$ python -q
>>> import numpy as np
>>> from numpy import linalg as LA
>>> np.set_printoptions(precision=2, suppress=True, linewidth=100)
>>> tidy = lambda a: np.round(a, 2) + 0
>>> F = np.loadtxt("out2.csv", delimiter=",")
>>> tidy(F)
array([[ 0.94, -0.03, -0.08, -0.07, -0.04,  0.01, -0.01, -0.12,  0.04,  0.09,  0.03, -0.04,  0.11,
        -0.03, -0.07],
       [-0.03,  0.87, -0.06, -0.03,  0.09, -0.03, -0.18,  0.01,  0.12,  0.18, -0.09, -0.07, -0.03,
         0.03, -0.06],
       [-0.08, -0.06,  0.73,  0.  ,  0.19, -0.09, -0.04, -0.15, -0.18,  0.16,  0.03, -0.08,  0.22,
        -0.06, -0.04],
       [-0.07, -0.03,  0.  ,  0.89, -0.15,  0.06,  0.  , -0.12,  0.16,  0.08,  0.03, -0.02,  0.08,
        -0.02, -0.1 ],
       [-0.04,  0.09,  0.19, -0.15,  0.58,  0.17,  0.17, -0.12,  0.26, -0.1 ,  0.11,  0.06,  0.03,
        -0.02, -0.09],
       [ 0.01, -0.03, -0.09,  0.06,  0.17,  0.93, -0.06,  0.04, -0.11,  0.04, -0.04, -0.03,  0.  ,
         0.  ,  0.03],
       [-0.01, -0.18, -0.04,  0.  ,  0.17, -0.06,  0.73,  0.09,  0.15,  0.22, -0.16, -0.08, -0.11,
         0.06, -0.05],
       [-0.12,  0.01, -0.15, -0.12, -0.12,  0.04,  0.09,  0.73,  0.  ,  0.1 ,  0.12, -0.04,  0.27,
        -0.08, -0.11],
       [ 0.04,  0.12, -0.18,  0.16,  0.26, -0.11,  0.15,  0.  ,  0.52, -0.15,  0.08,  0.03,  0.13,
        -0.06,  0.15],
       [ 0.09,  0.18,  0.16,  0.08, -0.1 ,  0.04,  0.22,  0.1 , -0.15,  0.69,  0.08,  0.11, -0.08,
         0.  ,  0.13],
       [ 0.03, -0.09,  0.03,  0.03,  0.11, -0.04, -0.16,  0.12,  0.08,  0.08,  0.89, -0.03, -0.14,
         0.05,  0.01],
       [-0.04, -0.07, -0.08, -0.02,  0.06, -0.03, -0.08, -0.04,  0.03,  0.11, -0.03,  0.95,  0.04,
         0.  , -0.04],
       [ 0.11, -0.03,  0.22,  0.08,  0.03,  0.  , -0.11,  0.27,  0.13, -0.08, -0.14,  0.04,  0.68,
         0.09,  0.08],
       [-0.03,  0.03, -0.06, -0.02, -0.02,  0.  ,  0.06, -0.08, -0.06,  0.  ,  0.05,  0.  ,  0.09,
         0.97, -0.01],
       [-0.07, -0.06, -0.04, -0.1 , -0.09,  0.03, -0.05, -0.11,  0.15,  0.13,  0.01, -0.04,  0.08,
        -0.01,  0.89]])
>>> U, s, Vh = LA.svd(F)
>>> vecs = Vh[:(s > 1e-8).sum()]
>>> rng = np.random.default_rng(77)
>>> vec = F[9] + 5 * F[2] + rng.integers(2) * np.eye(15)[6]
>>> tidy(vec)
array([-0.3 , -0.11,  3.81,  0.08,  0.86, -0.39,  0.  , -0.66, -1.03,  1.5 ,  0.23, -0.28,  1.02,
       -0.28, -0.07])
>>> tidy(np.diag(vecs.T @ vecs))
array([0.94, 0.87, 0.73, 0.89, 0.58, 0.93, 0.73, 0.73, 0.52, 0.69, 0.89, 0.95, 0.68, 0.97, 0.89])
>>> tidy(LA.norm(vec - vecs.T @ vecs @ vec))
np.float64(0.0)
